% ipython --no-banner

In [1]: import numpy as np

In [2]: from numpy import linalg as LA

In [3]: np.set_printoptions(precision=2, suppress=True, linewidth=200, legacy="1.25")

In [4]: tidy = lambda a: np.round(a, 2) + 0

In [5]: u = np.array([4, 5, 0, 3])

In [6]: r1 = np.array([7, 9, 2])

In [7]: mat = np.outer(u, r1)

In [8]: mat
Out[8]: 
array([[28, 36,  8],
       [35, 45, 10],
       [ 0,  0,  0],
       [21, 27,  6]])

In [9]: U, s, vt = LA.svd(mat)

In [10]: vecs = vt[:(s > 1e-8).sum()]

In [11]: rng = np.random.default_rng(68)

In [12]: x = mat[1] + 4 * mat[0] + rng.integers(2) * np.eye(3)[0]

In [13]: x
Out[13]: array([147., 189.,  42.])

In [14]: tidy(LA.norm(x - vecs.T @ vecs @ x))
Out[14]: 0.0

In [15]: LA.matrix_rank(np.vstack([mat, x]))
Out[15]: 1

In [16]: np.allclose(vecs.T @ vecs @ x, x)
Out[16]: True

In [17]: tidy(np.diag(vecs.T @ vecs))
Out[17]: array([0.37, 0.6 , 0.03])

In [18]: W = np.array([[1, 1, 1, 2, 0, 0], [0, 2, 2, 1, 1, 0], [0, 2, 1, 1, 0, 0]])

In [19]: b = np.array([-4, 5, 4, 5, -5, -2])

In [20]: act = np.maximum(mat @ W + b, 0)

In [21]: act
Out[21]: 
array([[ 24, 121, 112, 105,  31,   0],
       [ 31, 150, 139, 130,  40,   0],
       [  0,   5,   4,   5,   0,   0],
       [ 17,  92,  85,  80,  22,   0]])

In [22]: (act > 0).astype(int)
Out[22]: 
array([[1, 1, 1, 1, 1, 0],
       [1, 1, 1, 1, 1, 0],
       [0, 1, 1, 1, 0, 0],
       [1, 1, 1, 1, 1, 0]])

In [23]: basis = np.array([[5, 5], [3, 5], [8, 9], [8, 1], [4, 3], [3, 3]])

In [24]: (act @ basis).round(6).argmax(axis=1)
Out[24]: array([0, 0, 0, 0])

In [25]: np.unique(mat.round(6), axis=0).shape
Out[25]: (4, 3)

In [26]: np.allclose(mat[:-1].T @ LA.lstsq(mat[:-1].T, mat[-1])[0], mat[-1])
Out[26]: True

In [27]: A2 = mat + rng.integers(-2, 3, (4, 1)) @ rng.integers(-2, 3, (1, 3))

In [28]: A2
Out[28]: 
array([[28, 36,  8],
       [35, 45, 10],
       [ 2,  4,  2],
       [20, 25,  5]])

In [29]: LA.matrix_rank(A2 - mat, tol=1e-8)
Out[29]: 1

In [30]: np.abs(A2 - mat).sum(axis=1)
Out[30]: array([0, 0, 8, 4])

In [31]: tidy(LA.norm(mat, 2) / LA.norm(mat))
Out[31]: 1.0

In [32]: LA.cond(mat) > 100
Out[32]: True

In [33]: np.argsort(-LA.norm(mat, axis=0).round(6), kind="stable")[:3]
Out[33]: array([1, 0, 2])

In [34]: LA.matrix_rank(mat, rtol=0.1)
Out[34]: 1

In [35]: data = np.loadtxt("test16.csv", delimiter=",")

In [36]: tidy(data)
Out[36]: 
array([[-6.17,  1.47, -7.73],
       [ 4.82, -4.4 ,  7.58],
       [ 6.39, -0.77,  7.66],
       [ 6.28,  6.66,  4.02],
       [ 1.85,  9.53, -2.38],
       [-0.33, -9.18,  3.95],
       [ 2.68,  9.53, -1.43],
       [ 6.81,  1.13,  7.24],
       [ 5.24,  8.26,  2.09],
       [-6.87, -1.59, -7.09],
       [ 0.73, -8.67,  4.92],
       [ 6.86,  1.5 ,  7.12],
       [-4.2 ,  5.36, -7.32],
       [-5.44,  3.23, -7.74],
       [-0.86, -9.35,  3.43],
       [-1.15,  8.41, -5.28],
       [ 2.65, -7.19,  6.42],
       [ 6.16,  6.91,  3.78]])

In [37]: Xc = data - data.mean(axis=0)

In [38]: vecs = LA.svd(Xc)[2][:2]

In [39]: A2 = Xc - Xc @ vecs.T @ vecs

In [40]: tidy(LA.norm(A2) / LA.norm(Xc))
Out[40]: 0.0

In [41]: tidy(np.diag(vecs.T @ vecs))
Out[41]: array([0.48, 0.91, 0.6 ])

In [42]: W0 = np.load("a.npy")

In [43]: W0
Out[43]: 
array([[-1.8,  3.5, -0.2],
       [ 0.8, -1. ,  0.2],
       [-1. ,  4. ,  0.2]])

In [44]: U, s, vt = LA.svd(W0)

In [45]: np.argmax(s[:-1] / (s[1:] + 1e-6)) + 1
Out[45]: 2

In [46]: A2 = U[:, :2] @ np.diag(s[:2]) @ vt[:2]

In [47]: tidy(np.abs(W0 - A2).max())
Out[47]: 0.02

In [48]: LA.matrix_rank(A2)
Out[48]: 2

In [49]: M = np.loadtxt("m.csv", delimiter=",")

In [50]: M
Out[50]: 
array([[ 4.38, -2.26,  2.87],
       [-0.94,  1.26, -0.82],
       [-1.17, -0.59, -0.8 ],
       [-1.63,  2.45, -0.97],
       [-2.27, -0.78, -0.38],
       [ 0.87,  2.43, -0.27],
       [ 1.48, -0.31, -0.13],
       [-3.1 ,  3.36, -2.37],
       [ 0.85,  0.89,  0.15],
       [ 1.04,  1.63,  0.69],
       [ 2.06, -2.95,  1.35],
       [-3.98,  2.53, -1.9 ],
       [-3.92,  1.23, -3.21],
       [ 1.22, -1.65,  1.41],
       [-0.86, -2.63, -0.73],
       [ 1.33,  0.27, -0.07],
       [ 2.68, -1.72,  0.86],
       [-2.25,  6.25, -3.48],
       [-1.7 ,  2.17, -2.  ],
       [ 2.52, -4.04,  2.82],
       [ 0.22,  1.25, -0.15],
       [ 3.97, -1.17,  2.77],
       [-1.48,  1.78, -1.04]])

In [51]: proj = M @ LA.solve(M.T @ M, M.T)

In [52]: LA.matrix_rank(np.eye(23) - proj)
Out[52]: 20

In [53]: tidy(LA.eigvalsh(proj))
Out[53]: array([0., 0., 0., 0., 0., 0., 0., 0., 0., 0., 0., 0., 0., 0., 0., 0., 0., 0., 0., 0., 1., 1., 1.])

In [54]: tidy(np.trace(proj))
Out[54]: 3.0

In [55]: lab = M[:, 1] > np.median(M[:, 1])

In [56]: u = M[lab].mean(axis=0) - M[~lab].mean(axis=0)

In [57]: tidy((((M - M.mean(axis=0)) @ u > 0) == lab).mean())
Out[57]: 0.87

In [58]: np.argsort(-np.abs(u).round(6), kind="stable")
Out[58]: array([1, 0, 2])

In [59]: dist = LA.norm(M[:, None] - M[None], axis=-1)

In [60]: np.flatnonzero(dist[10] < dist.mean() / 2)
Out[60]: array([10, 13, 16, 19])

In [61]: dist.mean(axis=1).argmax()
Out[61]: 17

In [62]: dist.shape
Out[62]: (23, 23)

In [63]: A2 = np.array([[3, 3, -2], [3, -1, 0], [2, -3, -2]])

In [64]: arr = np.triu(A2, 1)

In [65]: arr
Out[65]: 
array([[ 0,  3, -2],
       [ 0,  0,  0],
       [ 0,  0,  0]])

In [66]: tidy(np.sort(LA.eigvals(arr)))
Out[66]: array([0., 0., 0.])

In [67]: np.prod(np.diag(arr)), tidy(LA.det(arr))
Out[67]: (0, 0.0)

In [68]: arr @ arr
Out[68]: 
array([[0, 0, 0],
       [0, 0, 0],
       [0, 0, 0]])

In [69]: LA.matrix_rank(arr - arr[0, 0] * np.eye(3))
Out[69]: 1
